>>> import numpy as np
>>> from numpy import linalg as LA
>>> np.set_printoptions(suppress=True, linewidth=120)
>>> W0 = np.load("w.npy")
>>> print(W0)
[[10 -3 -5  0]
 [-8  2  4 -1]
 [ 6 -5 -3  4]]
>>> print(round(LA.norm(W0), 1))
17.5
>>> print(np.abs(W0).max())
10
>>> print(np.round(W0.mean(axis=0), 1))
[ 2.7 -2.  -1.3  1. ]
>>> print(np.count_nonzero(W0))
11
>>> rng = np.random.default_rng(9848)
>>> M = rng.normal(size=(22, 4))
>>> M = 3 * M / LA.norm(M, axis=1, keepdims=True)
>>> print(M.round(1) + 0)
[[-0.2 -2.7  0.7 -1.1]
 [-2.5 -1.1 -0.4 -1.1]
 [ 0.   2.  -0.7 -2.2]
 [ 0.2 -0.8 -0.7  2.8]
 [-0.1 -1.8  2.3  0.7]
 [-1.8  1.4 -1.5 -1.3]
 [ 1.5  0.7  1.7  1.8]
 [-0.8  1.2  1.3  2.3]
 [ 0.6  0.9 -1.5  2.4]
 [ 2.2 -1.   0.1  1.8]
 [ 1.9 -0.3  2.1 -0.8]
 [ 1.8 -0.6 -2.3  0.5]
 [-2.2 -0.7 -0.2 -1.9]
 [ 2.3  1.1 -1.  -1.2]
 [ 0.   1.9  2.1 -1.1]
 [ 1.  -0.8 -2.3 -1.4]
 [-1.8 -0.1  2.2 -1. ]
 [ 1.4  0.9  0.2  2.4]
 [ 0.9  0.2  0.8 -2.7]
 [ 0.5  1.5  1.5  2. ]
 [-2.2 -0.1 -2.   0.1]
 [-0.2  1.2  2.7  0. ]]
>>> Xc = M - M.mean(axis=0)
>>> left, sigma, vt = LA.svd(Xc, full_matrices=False)
>>> print(LA.matrix_rank(Xc))
4
>>> print(np.round(vt[0] * np.sign(vt[0, np.abs(vt[0]).argmax()]), 1))
[0.5 0.1 0.2 0.8]
>>> print(round((sigma ** 2).sum() ** 2 / (sigma ** 4).sum(), 1))
3.6
>>> print(sigma.round(1))
[8.5 7.3 6.2 5.6]
>>> print(np.round(np.abs(vt[-1]), 1) + 0)
[0.2 1.  0.1 0. ]
>>> print((np.sign(left[:, 0]) == np.sign(left[0, 0])).astype(int))
[1 1 1 0 0 1 0 0 0 0 0 0 1 1 1 1 1 0 1 0 1 0]
>>> print(np.abs(vt[0]).argmax())
3
>>> Xc = M - M.mean(axis=0)
>>> evecs = LA.svd(Xc)[2][:2]
>>> other = Xc - Xc @ evecs.T @ evecs
>>> print(LA.norm(other, axis=1).round(6).argmax())
0
>>> print(np.round((Xc @ evecs.T).std(axis=0), 1))
[1.8 1.6]
